In [1]: import numpy as np

In [2]: from numpy import linalg as LA

In [3]: np.set_printoptions(precision=2, suppress=True, linewidth=200, floatmode="fixed")

In [4]: Z = np.array([[2.0, -1.2, 0.6, -0.2, 0.0, 0.9, -1.8, -0.2, 1.2, -1.4, 0.9, 0.6, -3.0]])

In [5]: rng = np.random.default_rng(13641)

In [6]: m1 = np.array([[4],
   ...:     [5],
   ...:     [4],
   ...:     [8],
   ...:     [7],
   ...:     [4],
   ...:     [6],
   ...:     [8],
   ...:     [1],
   ...:     [9],
   ...:     [9],
   ...:     [9],
   ...:     [8],
   ...:     [3],
   ...:     [0],
   ...:     [4],
   ...:     [3],
   ...:     [5],
   ...:     [5],
   ...:     [9],
   ...:     [5],
   ...:     [7]]) @ Z + 0.1 * rng.normal(size=(22, 13))

In [7]: m1
Out[7]: 
array([[  7.72,  -4.75,   2.36,  -0.67,  -0.16,   3.50,  -7.09,  -0.75,   4.75,  -5.48,   3.62,   2.56, -12.02],
       [  9.81,  -6.06,   2.91,  -1.00,   0.06,   4.61,  -8.95,  -1.00,   6.03,  -6.97,   4.66,   2.80, -15.12],
       [  8.01,  -4.83,   2.37,  -0.79,   0.03,   3.57,  -7.16,  -0.76,   4.89,  -5.76,   3.53,   2.41, -11.77],
       [ 15.87,  -9.62,   4.66,  -1.59,  -0.11,   7.24, -14.52,  -1.57,   9.62, -11.06,   7.22,   4.89, -24.05],
       [ 14.00,  -8.34,   4.07,  -1.35,  -0.06,   6.34, -12.60,  -1.32,   8.43,  -9.59,   6.13,   4.12, -21.05],
       [  8.06,  -4.79,   2.52,  -0.82,   0.13,   3.75,  -7.01,  -0.82,   4.77,  -5.47,   3.82,   2.37, -12.15],
       [ 11.95,  -7.03,   3.49,  -1.14,  -0.13,   5.37, -10.92,  -1.19,   7.22,  -8.45,   5.45,   3.83, -18.09],
       [ 15.92,  -9.55,   4.69,  -1.51,   0.02,   7.17, -14.35,  -1.67,   9.66, -11.30,   7.31,   4.86, -23.97],
       [  1.99,  -1.20,   0.68,  -0.29,  -0.10,   0.77,  -1.81,  -0.34,   1.33,  -1.40,   0.87,   0.67,  -3.02],
       [ 18.06, -10.87,   5.40,  -1.93,  -0.04,   8.09, -16.31,  -1.85,  10.81, -12.65,   8.12,   5.23, -27.15],
       [ 18.01, -10.84,   5.53,  -1.68,  -0.03,   8.04, -16.16,  -1.71,  10.78, -12.58,   8.10,   5.46, -26.99],
       [ 17.96, -10.87,   5.42,  -1.74,   0.02,   8.23, -16.08,  -1.96,  10.71, -12.79,   8.01,   5.59, -26.99],
       [ 15.88,  -9.45,   4.74,  -1.73,   0.27,   7.21, -14.38,  -1.63,   9.47, -11.25,   7.13,   5.04, -24.06],
       [  5.91,  -3.61,   1.74,  -0.86,   0.04,   2.68,  -5.53,  -0.42,   3.70,  -4.04,   2.64,   1.92,  -8.93],
       [  0.06,  -0.06,  -0.04,  -0.13,   0.12,   0.06,   0.12,  -0.10,  -0.13,  -0.02,   0.19,  -0.03,  -0.18],
       [  8.03,  -4.68,   2.37,  -0.84,  -0.02,   3.73,  -7.23,  -0.74,   4.84,  -5.59,   3.79,   2.22, -11.92],
       [  6.00,  -3.56,   1.90,  -0.51,   0.19,   2.63,  -5.38,  -0.52,   3.40,  -4.17,   2.66,   1.97,  -9.09],
       [  9.87,  -5.91,   3.06,  -1.08,  -0.14,   4.63,  -9.02,  -1.11,   5.83,  -6.93,   4.44,   2.99, -14.99],
       [ 10.04,  -5.94,   2.95,  -0.82,   0.10,   4.34,  -8.92,  -1.23,   5.84,  -6.95,   4.60,   2.87, -14.89],
       [ 17.88, -10.89,   5.47,  -1.84,   0.10,   8.07, -16.22,  -1.72,  10.88, -12.65,   8.05,   5.35, -27.03],
       [  9.96,  -6.02,   3.12,  -1.00,  -0.16,   4.43,  -9.00,  -1.15,   5.87,  -6.97,   4.37,   3.13, -15.14],
       [ 13.95,  -8.51,   4.26,  -1.18,  -0.04,   6.21, -12.52,  -1.50,   8.51,  -9.80,   6.31,   4.22, -21.03]])

In [8]: LA.cond(m1) > 100
Out[8]: np.True_

In [9]: np.abs(LA.svd(m1)[2][-1])
Out[9]: array([0.26, 0.06, 0.27, 0.24, 0.32, 0.30, 0.50, 0.40, 0.14, 0.32, 0.05, 0.07, 0.24])
